% python3 -q
>>> import numpy as np
>>> import numpy.linalg as la
>>> np.set_printoptions(precision=2, suppress=True, linewidth=120, legacy="1.25")
>>> tidy = lambda a: np.round(a, 2) + 0
>>> f = np.array([5, 4, 0, 9, 0, 2, 4, -7, -3, -4])
>>> X = np.array([np.roll(f, i) for i in range(10)])
>>> X
array([[ 5,  4,  0,  9,  0,  2,  4, -7, -3, -4],
       [-4,  5,  4,  0,  9,  0,  2,  4, -7, -3],
       [-3, -4,  5,  4,  0,  9,  0,  2,  4, -7],
       [-7, -3, -4,  5,  4,  0,  9,  0,  2,  4],
       [ 4, -7, -3, -4,  5,  4,  0,  9,  0,  2],
       [ 2,  4, -7, -3, -4,  5,  4,  0,  9,  0],
       [ 0,  2,  4, -7, -3, -4,  5,  4,  0,  9],
       [ 9,  0,  2,  4, -7, -3, -4,  5,  4,  0],
       [ 0,  9,  0,  2,  4, -7, -3, -4,  5,  4],
       [ 4,  0,  9,  0,  2,  4, -7, -3, -4,  5]])
>>> f, v = X[2], X[1]
>>> f @ v
13
>>> pr = (f @ v) / (f @ f) * f
>>> np.outer(f, v)
array([[ 12, -15, -12,   0, -27,   0,  -6, -12,  21,   9],
       [ 16, -20, -16,   0, -36,   0,  -8, -16,  28,  12],
       [-20,  25,  20,   0,  45,   0,  10,  20, -35, -15],
       [-16,  20,  16,   0,  36,   0,   8,  16, -28, -12],
       [  0,   0,   0,   0,   0,   0,   0,   0,   0,   0],
       [-36,  45,  36,   0,  81,   0,  18,  36, -63, -27],
       [  0,   0,   0,   0,   0,   0,   0,   0,   0,   0],
       [ -8,  10,   8,   0,  18,   0,   4,   8, -14,  -6],
       [-16,  20,  16,   0,  36,   0,   8,  16, -28, -12],
       [ 28, -35, -28,   0, -63,   0, -14, -28,  49,  21]])
>>> tidy(la.norm(f + v) ** 2 + la.norm(f - v) ** 2)
864.0
>>> tidy(pr)
array([-0.18, -0.24,  0.3 ,  0.24,  0.  ,  0.54,  0.  ,  0.12,  0.24, -0.42])
>>> A2 = X[0, 0] * X[1:] - np.outer(X[1:, 0], X[0])
>>> A2
array([[  0,  41,  20,  36,  45,   8,  26,  -8, -47, -31],
       [  0,  -8,  25,  47,   0,  51,  12, -11,  11, -47],
       [  0,  13, -20,  88,  20,  14,  73, -49, -11,  -8],
       [  0, -51, -15, -56,  25,  12, -16,  73,  12,  26],
       [  0,  12, -35, -33, -20,  21,  12,  14,  51,   8],
       [  0,  10,  20, -35, -15, -20,  25,  20,   0,  45],
       [  0, -36,  10, -61, -35, -33, -56,  88,  47,  36],
       [  0,  45,   0,  10,  20, -35, -15, -20,  25,  20],
       [  0, -16,  45, -36,  10,  12, -51,  13,  -8,  41]])
>>> la.matrix_rank(A2), la.matrix_rank(X)
(9, 10)
>>> M = np.array([[-1.3, 1.0, 1.4, -2.3, 0.4, -1.5],
...     [0.1, -0.8, -1.5, -2.6, 0.3, -2.5],
...     [0.8, 1.8, -0.8, 0.9, 0.8, -0.1],
...     [-0.1, 1.0, -0.6, -0.5, -0.5, 0.3],
...     [-0.7, 0.6, 0.7, 1.4, -1.5, 0.6],
...     [1.2, 0.6, 1.9, -1.1, 0.3, -0.3],
...     [-0.6, -1.3, -0.8, -0.5, 0.0, 0.6],
...     [0.8, 0.2, -0.5, -1.9, 0.5, 0.4],
...     [0.7, 0.9, 0.0, -2.5, -0.5, -0.3],
...     [-1.5, 1.9, -0.9, 0.7, -1.5, -0.8],
...     [-0.2, -0.4, 1.7, 0.4, -1.1, -0.5],
...     [0.1, 0.8, -0.3, -1.6, 0.3, 0.3],
...     [1.8, 1.8, 0.1, 1.0, 0.4, -2.9],
...     [-0.2, -0.1, -1.6, -0.6, 2.4, -1.2],
...     [-0.7, -0.3, -0.1, -0.7, 1.5, -0.6],
...     [1.8, 0.4, -1.9, -0.3, 0.7, -0.3]])
>>> M[7] *= 5
>>> M
array([[-1.3,  1. ,  1.4, -2.3,  0.4, -1.5],
       [ 0.1, -0.8, -1.5, -2.6,  0.3, -2.5],
       [ 0.8,  1.8, -0.8,  0.9,  0.8, -0.1],
       [-0.1,  1. , -0.6, -0.5, -0.5,  0.3],
       [-0.7,  0.6,  0.7,  1.4, -1.5,  0.6],
       [ 1.2,  0.6,  1.9, -1.1,  0.3, -0.3],
       [-0.6, -1.3, -0.8, -0.5,  0. ,  0.6],
       [ 4. ,  1. , -2.5, -9.5,  2.5,  2. ],
       [ 0.7,  0.9,  0. , -2.5, -0.5, -0.3],
       [-1.5,  1.9, -0.9,  0.7, -1.5, -0.8],
       [-0.2, -0.4,  1.7,  0.4, -1.1, -0.5],
       [ 0.1,  0.8, -0.3, -1.6,  0.3,  0.3],
       [ 1.8,  1.8,  0.1,  1. ,  0.4, -2.9],
       [-0.2, -0.1, -1.6, -0.6,  2.4, -1.2],
       [-0.7, -0.3, -0.1, -0.7,  1.5, -0.6],
       [ 1.8,  0.4, -1.9, -0.3,  0.7, -0.3]])
>>> gram = np.cov(M, rowvar=False)
>>> tidy(la.eigvalsh(gram)[::-1])
array([8.56, 1.62, 1.26, 1.18, 0.72, 0.47])
>>> tidy(np.corrcoef(M[:, 4], M[:, 5])[0, 1])
0.06
>>> la.norm(X, axis=1).argmax()
0
>>> tidy(la.norm(X[5], 1)), tidy(la.norm(X[5], np.inf))
(38.0, 9.0)
>>> tidy(la.norm(X, 2))
20.5
>>> X[5] @ X[0]
-2
>>> tidy(la.norm(X) ** 2 / la.norm(X, 2) ** 2)
5.14
>>> tidy(la.norm(X, axis=0))
array([14.7, 14.7, 14.7, 14.7, 14.7, 14.7, 14.7, 14.7, 14.7, 14.7])
>>> K = np.array([[0.0, -0.3, 0.4, -0.4, -0.2, 0.9],
...     [1.8, -0.6, 1.2, -0.2, 1.7, -0.1],
...     [-0.2, 1.6, -1.0, 0.0, 0.8, 0.7],
...     [0.8, 0.5, 0.4, 0.1, 1.0, 0.5],
...     [0.8, 1.3, 0.4, 0.6, 0.4, 0.6],
...     [1.5, 0.6, -0.4, 0.9, 1.8, 0.0],
...     [0.9, 0.0, 0.5, 0.8, -0.5, -0.1],
...     [-0.8, 0.7, 0.5, -0.5, 0.2, -0.5]])
>>> K
array([[ 0. , -0.3,  0.4, -0.4, -0.2,  0.9],
       [ 1.8, -0.6,  1.2, -0.2,  1.7, -0.1],
       [-0.2,  1.6, -1. ,  0. ,  0.8,  0.7],
       [ 0.8,  0.5,  0.4,  0.1,  1. ,  0.5],
       [ 0.8,  1.3,  0.4,  0.6,  0.4,  0.6],
       [ 1.5,  0.6, -0.4,  0.9,  1.8,  0. ],
       [ 0.9,  0. ,  0.5,  0.8, -0.5, -0.1],
       [-0.8,  0.7,  0.5, -0.5,  0.2, -0.5]])
>>> x = np.array([2, 3, 3, 6, 9, 5])
>>> target = K @ x
>>> c, lr = np.zeros(6), 1 / la.norm(K, 2) ** 2
>>> for i in range(60):
...     c -= lr * K.T @ (K @ c - target)
...     if i % 10 == 0: print(i, round(la.norm(K @ c - target), 2))
... 
0 5.13
10 1.57
20 1.4
30 1.35
40 1.32
50 1.28
>>> tidy(la.cond(K))
18.87
>>> tidy(c)
array([5.25, 4.42, 1.41, 2.29, 7.  , 3.64])
>>> x = np.array([2, -2, -3, 1, 2, 2])
>>> target = K @ x
>>> tidy(target)
array([ 0.4,  4.2,  2.4,  2.5,  0.4,  7.5, -0.1, -5.6])
>>> try:
...     la.solve(K, target)
... except la.LinAlgError as e:
...     print("failed:", e)
... 
failed: Last 2 dimensions of the array must be square
>>> tidy(la.solve(K.T @ K, K.T @ target))
array([ 2., -2., -3.,  1.,  2.,  2.])
>>> tidy(la.pinv(K) @ K)
array([[1., 0., 0., 0., 0., 0.],
       [0., 1., 0., 0., 0., 0.],
       [0., 0., 1., 0., 0., 0.],
       [0., 0., 0., 1., 0., 0.],
       [0., 0., 0., 0., 1., 0.],
       [0., 0., 0., 0., 0., 1.]])
>>> rng = np.random.default_rng(41077)
>>> target = target + 0.02 * rng.normal(size=8)
>>> tidy(target)
array([ 0.42,  4.2 ,  2.42,  2.52,  0.37,  7.52, -0.09, -5.62])
>>> c, *_ = la.lstsq(K, target)
>>> tidy(la.norm(target - K @ c))
0.04
>>> tidy(c)
array([ 2.  , -2.02, -3.02,  1.01,  2.01,  2.02])
>>> tidy(K.T @ (target - K @ c))
array([0., 0., 0., 0., 0., 0.])
>>> A2 = np.c_[K[:, :2] @ np.array([[1, 0], [1, -1]]), np.array([7, -6, -9, -2, 7, 3, 8, 0])]
>>> tidy(A2)
array([[-0.3,  0.3,  7. ],
       [ 1.2,  0.6, -6. ],
       [ 1.4, -1.6, -9. ],
       [ 1.3, -0.5, -2. ],
       [ 2.1, -1.3,  7. ],
       [ 2.1, -0.6,  3. ],
       [ 0.9,  0. ,  8. ],
       [-0.1, -0.7,  0. ]])
>>> la.matrix_rank(A2)
3
>>> tidy(la.lstsq(K, A2[:, 0])[0])
array([1., 1., 0., 0., 0., 0.])
>>> x = np.array([0, 0, 1, 3, 3, 0])
>>> K @ np.eye(6)[0]
array([ 0. ,  1.8, -0.2,  0.8,  0.8,  1.5,  0.9, -0.8])
>>> tidy(np.einsum("ij,j->i", K, x))
array([-1.4,  5.7,  1.4,  3.7,  3.4,  7.7,  1.4, -0.4])
>>> x @ K
Traceback (most recent call last):
  File "<python-input-56>", line 1, in <module>
    x @ K
    ~~^~~
ValueError: matmul: Input operand 1 has a mismatch in its core dimension 0, with gufunc signature (n?,k),(k,m?)->(n?,m?) (size 8 is different from 6)
>>> tidy(K @ (2 * x))
array([-2.8, 11.4,  2.8,  7.4,  6.8, 15.4,  2.8, -0.8])
>>> K.reshape(-1, 2)
array([[ 0. , -0.3],
       [ 0.4, -0.4],
       [-0.2,  0.9],
       [ 1.8, -0.6],
       [ 1.2, -0.2],
       [ 1.7, -0.1],
       [-0.2,  1.6],
       [-1. ,  0. ],
       [ 0.8,  0.7],
       [ 0.8,  0.5],
       [ 0.4,  0.1],
       [ 1. ,  0.5],
       [ 0.8,  1.3],
       [ 0.4,  0.6],
       [ 0.4,  0.6],
       [ 1.5,  0.6],
       [-0.4,  0.9],
       [ 1.8,  0. ],
       [ 0.9,  0. ],
       [ 0.5,  0.8],
       [-0.5, -0.1],
       [-0.8,  0.7],
       [ 0.5, -0.5],
       [ 0.2, -0.5]])
>>> K.reshape(2, -1)
array([[ 0. , -0.3,  0.4, -0.4, -0.2,  0.9,  1.8, -0.6,  1.2, -0.2,  1.7, -0.1, -0.2,  1.6, -1. ,  0. ,  0.8,  0.7,
         0.8,  0.5,  0.4,  0.1,  1. ,  0.5],
       [ 0.8,  1.3,  0.4,  0.6,  0.4,  0.6,  1.5,  0.6, -0.4,  0.9,  1.8,  0. ,  0.9,  0. ,  0.5,  0.8, -0.5, -0.1,
        -0.8,  0.7,  0.5, -0.5,  0.2, -0.5]])
>>> K.ravel(order="F")
array([ 0. ,  1.8, -0.2,  0.8,  0.8,  1.5,  0.9, -0.8, -0.3, -0.6,  1.6,  0.5,  1.3,  0.6,  0. ,  0.7,  0.4,  1.2,
       -1. ,  0.4,  0.4, -0.4,  0.5,  0.5, -0.4, -0.2,  0. ,  0.1,  0.6,  0.9,  0.8, -0.5, -0.2,  1.7,  0.8,  1. ,
        0.4,  1.8, -0.5,  0.2,  0.9, -0.1,  0.7,  0.5,  0.6,  0. , -0.1, -0.5])
>>> T = K.reshape(8, 2, -1)
>>> np.swapaxes(T, 1, 2)[1]
array([[ 1.8, -0.2],
       [-0.6,  1.7],
       [ 1.2, -0.1]])
>>> T[:, 0]
array([[ 0. , -0.3,  0.4],
       [ 1.8, -0.6,  1.2],
       [-0.2,  1.6, -1. ],
       [ 0.8,  0.5,  0.4],
       [ 0.8,  1.3,  0.4],
       [ 1.5,  0.6, -0.4],
       [ 0.9,  0. ,  0.5],
       [-0.8,  0.7,  0.5]])
>>> feats = np.load("test16.npy")
>>> tidy(feats)
array([[-11.58, -11.29,  -5.79, -17.2 ,   5.79,  -5.91,   5.79],
       [-10.97, -10.25,  -5.49, -16.02,   5.48,  -5.77,   5.48],
       [-10.93, -10.2 ,  -5.47, -15.96,   5.46,  -5.76,   5.46],
       [ -6.8 ,  -3.93,  -3.56,  -8.57,   3.24,  -4.64,   3.24],
       [ -6.59,  -3.66,  -3.47,  -8.23,   3.12,  -4.57,   3.12],
       [ -6.27,  -3.24,  -3.33,  -7.7 ,   2.94,  -4.46,   2.94],
       [ -5.3 ,  -2.07,  -2.92,  -6.18,   2.38,  -4.11,   2.38],
       [ -5.06,  -1.81,  -2.83,  -5.82,   2.24,  -4.01,   2.24],
       [ -3.86,  -0.63,  -2.34,  -4.1 ,   1.52,  -3.47,   1.52],
       [ -2.79,   0.12,  -1.92,  -2.76,   0.88,  -2.87,   0.88],
       [  0.78,   0.55,   1.41,   1.64,   0.63,   1.1 ,   0.63],
       [  1.34,   1.56,   2.57,   3.28,   1.23,   1.72,   1.23],
       [  1.34,   1.56,   2.58,   3.29,   1.24,   1.72,   1.24],
       [  2.12,   3.47,   4.21,   5.88,   2.09,   2.41,   2.09],
       [  2.57,   4.74,   5.14,   7.47,   2.57,   2.73,   2.57],
       [  2.89,   5.67,   5.78,   8.61,   2.89,   2.93,   2.89],
       [  3.18,   6.53,   6.35,   9.63,   3.17,   3.1 ,   3.17],
       [  3.67,   8.06,   7.32,  11.43,   3.65,   3.37,   3.65],
       [  4.66,  11.22,   9.22,  15.06,   4.56,   3.84,   4.56],
       [  6.93,  18.73,  13.36,  23.41,   6.44,   4.68,   6.44],
       [  6.98,  18.9 ,  13.46,  23.6 ,   6.48,   4.7 ,   6.48],
       [ 10.18,  29.76,  18.97,  35.34,   8.79,   5.59,   8.79]])
>>> f = np.array([3, 0, 0])
>>> tidy(np.cross(K[5, :3], K[0, :3]))
array([ 0.12, -0.6 , -0.45])
>>> tidy(np.correlate(K[5], K[0], "full"))
array([ 1.35,  0.24, -1.08,  1.25,  1.39, -1.06, -0.24,  0.45, -0.54,  0.  ,  0.  ])
>>> tidy(np.convolve(K[5], f))
array([ 4.5,  1.8, -1.2,  2.7,  5.4,  0. ,  0. ,  0. ])
>>> D = la.norm(feats[:, None] - feats[None], axis=-1)
>>> D[15].round(6).argsort(kind="stable")[:4]
array([15, 16, 14, 13])
>>> np.flatnonzero(D[15] < D.mean() / 2)
array([10, 11, 12, 13, 14, 15, 16, 17, 18])
>>> (D + 1e9 * np.eye(22)).round(6).argmin(axis=1)
array([ 1,  2,  1,  4,  3,  4,  7,  6,  9,  8, 11, 12, 11, 14, 15, 16, 15, 16, 17, 20, 19, 20])
>>> D.shape
(22, 22)
>>> A2 = np.array([[0, 2, -1, 1, -1],
...     [0, 0, 1, 1, 0],
...     [-2, 2, -2, 1, 1],
...     [0, 0, 2, 2, 0],
...     [2, 2, 2, 1, -2]])
>>> basis = np.array([[0, 1], [3, 2]])
>>> data = np.block([[A2, np.array([[-1, 3], [-2, 0], [3, -3], [-2, -2], [0, 0]])], [np.zeros((2, 5)), basis]])
>>> data
array([[ 0.,  2., -1.,  1., -1., -1.,  3.],
       [ 0.,  0.,  1.,  1.,  0., -2.,  0.],
       [-2.,  2., -2.,  1.,  1.,  3., -3.],
       [ 0.,  0.,  2.,  2.,  0., -2., -2.],
       [ 2.,  2.,  2.,  1., -2.,  0.,  0.],
       [ 0.,  0.,  0.,  0.,  0.,  0.,  1.],
       [ 0.,  0.,  0.,  0.,  0.,  3.,  2.]])
>>> rk = la.matrix_rank(data)
>>> rk
6
>>> N = la.svd(data)[2][rk:].T
>>> tidy(N[:, 0] / N[np.abs(N[:, 0]).round(6).argmax(), 0])
array([ 1. ,  0. , -0.4,  0.4,  0.8,  0. ,  0. ])
>>> tidy(N @ N.T)
array([[ 0.51,  0.  , -0.2 ,  0.2 ,  0.41,  0.  ,  0.  ],
       [ 0.  ,  0.  ,  0.  ,  0.  ,  0.  ,  0.  ,  0.  ],
       [-0.2 ,  0.  ,  0.08, -0.08, -0.16,  0.  ,  0.  ],
       [ 0.2 ,  0.  , -0.08,  0.08,  0.16,  0.  ,  0.  ],
       [ 0.41,  0.  , -0.16,  0.16,  0.33,  0.  ,  0.  ],
       [ 0.  ,  0.  ,  0.  ,  0.  ,  0.  ,  0.  ,  0.  ],
       [ 0.  ,  0.  ,  0.  ,  0.  ,  0.  ,  0.  ,  0.  ]])
>>> N.shape
(7, 1)
>>> la.matrix_rank(data.T @ data), la.matrix_rank(data @ data.T)
(6, 6)
>>> np.allclose(data @ N, 0)
True
>>> A2 = data / la.norm(data, axis=1, keepdims=True)
>>> gram = A2 @ A2.T
>>> np.argwhere(np.triu(np.abs(gram) > 0.95, 1))
array([], shape=(0, 2), dtype=int64)
>>> tidy(la.norm(A2, axis=1))
array([1., 1., 1., 1., 1., 1., 1.])
>>> tidy(np.degrees(np.arccos(np.clip(gram[2, 3], -1, 1))))
95.07
>>> (np.abs(gram) > 0.9).astype(int)
array([[1, 0, 0, 0, 0, 0, 0],
       [0, 1, 0, 0, 0, 0, 0],
       [0, 0, 1, 0, 0, 0, 0],
       [0, 0, 0, 1, 0, 0, 0],
       [0, 0, 0, 0, 1, 0, 0],
       [0, 0, 0, 0, 0, 1, 0],
       [0, 0, 0, 0, 0, 0, 1]])
>>> tidy(gram[2])
array([-0.26, -0.51,  1.  , -0.09, -0.21, -0.53,  0.15])
